% ipython --no-banner

In [1]: import numpy as np

In [2]: from numpy import linalg as LA

In [3]: np.set_printoptions(precision=2, suppress=True, linewidth=100)

In [4]: rd = lambda a: np.round(a, 2) + 0

In [5]: rng = np.random.default_rng(4416)

In [6]: W0 = np.triu(rng.random((6, 6)) < 0.4, 1).astype(int)

In [7]: W0 = W0 + W0.T

In [8]: print(W0)
[[0 1 1 1 0 0]
 [1 0 1 1 1 0]
 [1 1 0 0 1 0]
 [1 1 0 0 0 0]
 [0 1 1 0 0 0]
 [0 0 0 0 0 0]]

In [9]: print(rd(np.trace(LA.pinv(W0) @ W0)))
5.0

In [10]: print(np.abs(np.diag(LA.qr(W0)[1])) > 1e-9)
[ True  True  True  True  True False]

In [11]: print(rd(W0 @ LA.pinv(W0) @ W0))
[[0. 1. 1. 1. 0. 0.]
 [1. 0. 1. 1. 1. 0.]
 [1. 1. 0. 0. 1. 0.]
 [1. 1. 0. 0. 0. 0.]
 [0. 1. 1. 0. 0. 0.]
 [0. 0. 0. 0. 0. 0.]]

In [12]: arr = np.loadtxt("m.csv", delimiter=",")

In [13]: print(rd(arr))
[[-0.03  0.   -0.22 -0.08 -0.5  -0.3   0.29 -0.38 -0.51 -0.17  0.13 -0.25]
 [-0.06 -0.25 -0.01 -0.6   0.22  0.38  0.44 -0.1   0.09 -0.39  0.06  0.09]
 [ 0.16 -0.39 -0.1  -0.13 -0.32 -0.05 -0.47  0.27  0.1  -0.26  0.56  0.1 ]
 [-0.16  0.18 -0.02 -0.24 -0.23  0.11 -0.27  0.17 -0.43 -0.11 -0.4   0.6 ]
 [ 0.1   0.46 -0.02  0.15 -0.34  0.06  0.26 -0.23  0.45 -0.06  0.28  0.49]
 [ 0.29  0.14 -0.83 -0.17  0.33 -0.2  -0.07 -0.02  0.04  0.1  -0.03  0.1 ]
 [ 0.26 -0.43  0.17 -0.2  -0.13 -0.35  0.35  0.12  0.03  0.54 -0.09  0.33]
 [ 0.42 -0.25 -0.01  0.02 -0.19  0.42 -0.31 -0.59  0.08  0.14 -0.28 -0.04]
 [ 0.45 -0.15  0.06  0.36  0.04 -0.24  0.17  0.15  0.05 -0.62 -0.38  0.07]
 [-0.39 -0.43 -0.14  0.47  0.3  -0.03  0.01 -0.34 -0.15 -0.04  0.17  0.42]
 [ 0.16 -0.07 -0.27  0.35 -0.17  0.59  0.32  0.42 -0.27  0.17  0.1  -0.03]
 [ 0.48  0.25  0.35 -0.03  0.39  0.02 -0.04 -0.12 -0.48  0.01  0.4   0.15]]

In [14]: Y = LA.inv(arr)

In [15]: print(rd(LA.inv(Y)))
[[-0.03  0.   -0.22 -0.08 -0.5  -0.3   0.29 -0.38 -0.51 -0.17  0.13 -0.25]
 [-0.06 -0.25 -0.01 -0.6   0.22  0.38  0.44 -0.1   0.09 -0.39  0.06  0.09]
 [ 0.16 -0.39 -0.1  -0.13 -0.32 -0.05 -0.47  0.27  0.1  -0.26  0.56  0.1 ]
 [-0.16  0.18 -0.02 -0.24 -0.23  0.11 -0.27  0.17 -0.43 -0.11 -0.4   0.6 ]
 [ 0.1   0.46 -0.02  0.15 -0.34  0.06  0.26 -0.23  0.45 -0.06  0.28  0.49]
 [ 0.29  0.14 -0.83 -0.17  0.33 -0.2  -0.07 -0.02  0.04  0.1  -0.03  0.1 ]
 [ 0.26 -0.43  0.17 -0.2  -0.13 -0.35  0.35  0.12  0.03  0.54 -0.09  0.33]
 [ 0.42 -0.25 -0.01  0.02 -0.19  0.42 -0.31 -0.59  0.08  0.14 -0.28 -0.04]
 [ 0.45 -0.15  0.06  0.36  0.04 -0.24  0.17  0.15  0.05 -0.62 -0.38  0.07]
 [-0.39 -0.43 -0.14  0.47  0.3  -0.03  0.01 -0.34 -0.15 -0.04  0.17  0.42]
 [ 0.16 -0.07 -0.27  0.35 -0.17  0.59  0.32  0.42 -0.27  0.17  0.1  -0.03]
 [ 0.48  0.25  0.35 -0.03  0.39  0.02 -0.04 -0.12 -0.48  0.01  0.4   0.15]]

In [16]: print(rd(LA.det(arr) * Y))
[[ 0.03  0.06 -0.16  0.16 -0.1  -0.29 -0.26 -0.42 -0.45  0.39 -0.16 -0.48]
 [ 0.    0.25  0.39 -0.18 -0.46 -0.14  0.43  0.25  0.15  0.43  0.07 -0.25]
 [ 0.22  0.01  0.1   0.02  0.02  0.83 -0.17  0.01 -0.06  0.14  0.27 -0.35]
 [ 0.08  0.6   0.13  0.24 -0.15  0.17  0.2  -0.02 -0.36 -0.47 -0.35  0.03]
 [ 0.5  -0.22  0.32  0.23  0.34 -0.33  0.13  0.19 -0.04 -0.3   0.17 -0.39]
 [ 0.3  -0.38  0.05 -0.11 -0.06  0.2   0.35 -0.42  0.24  0.03 -0.59 -0.02]
 [-0.29 -0.44  0.47  0.27 -0.26  0.07 -0.35  0.31 -0.17 -0.01 -0.32  0.04]
 [ 0.38  0.1  -0.27 -0.17  0.23  0.02 -0.12  0.59 -0.15  0.34 -0.42  0.12]
 [ 0.51 -0.09 -0.1   0.43 -0.45 -0.04 -0.03 -0.08 -0.05  0.15  0.27  0.48]
 [ 0.17  0.39  0.26  0.11  0.06 -0.1  -0.54 -0.14  0.62  0.04 -0.17 -0.01]
 [-0.13 -0.06 -0.56  0.4  -0.28  0.03  0.09  0.28  0.38 -0.17 -0.1  -0.4 ]
 [ 0.25 -0.09 -0.1  -0.6  -0.49 -0.1  -0.33  0.04 -0.07 -0.42  0.03 -0.15]]

In [17]: print(rd(Y))
[[-0.03 -0.06  0.16 -0.16  0.1   0.29  0.26  0.42  0.45 -0.39  0.16  0.48]
 [ 0.   -0.25 -0.39  0.18  0.46  0.14 -0.43 -0.25 -0.15 -0.43 -0.07  0.25]
 [-0.22 -0.01 -0.1  -0.02 -0.02 -0.83  0.17 -0.01  0.06 -0.14 -0.27  0.35]
 [-0.08 -0.6  -0.13 -0.24  0.15 -0.17 -0.2   0.02  0.36  0.47  0.35 -0.03]
 [-0.5   0.22 -0.32 -0.23 -0.34  0.33 -0.13 -0.19  0.04  0.3  -0.17  0.39]
 [-0.3   0.38 -0.05  0.11  0.06 -0.2  -0.35  0.42 -0.24 -0.03  0.59  0.02]
 [ 0.29  0.44 -0.47 -0.27  0.26 -0.07  0.35 -0.31  0.17  0.01  0.32 -0.04]
 [-0.38 -0.1   0.27  0.17 -0.23 -0.02  0.12 -0.59  0.15 -0.34  0.42 -0.12]
 [-0.51  0.09  0.1  -0.43  0.45  0.04  0.03  0.08  0.05 -0.15 -0.27 -0.48]
 [-0.17 -0.39 -0.26 -0.11 -0.06  0.1   0.54  0.14 -0.62 -0.04  0.17  0.01]
 [ 0.13  0.06  0.56 -0.4   0.28 -0.03 -0.09 -0.28 -0.38  0.17  0.1   0.4 ]
 [-0.25  0.09  0.1   0.6   0.49  0.1   0.33 -0.04  0.07  0.42 -0.03  0.15]]

In [18]: print(rd(LA.cond(arr)))
1.0
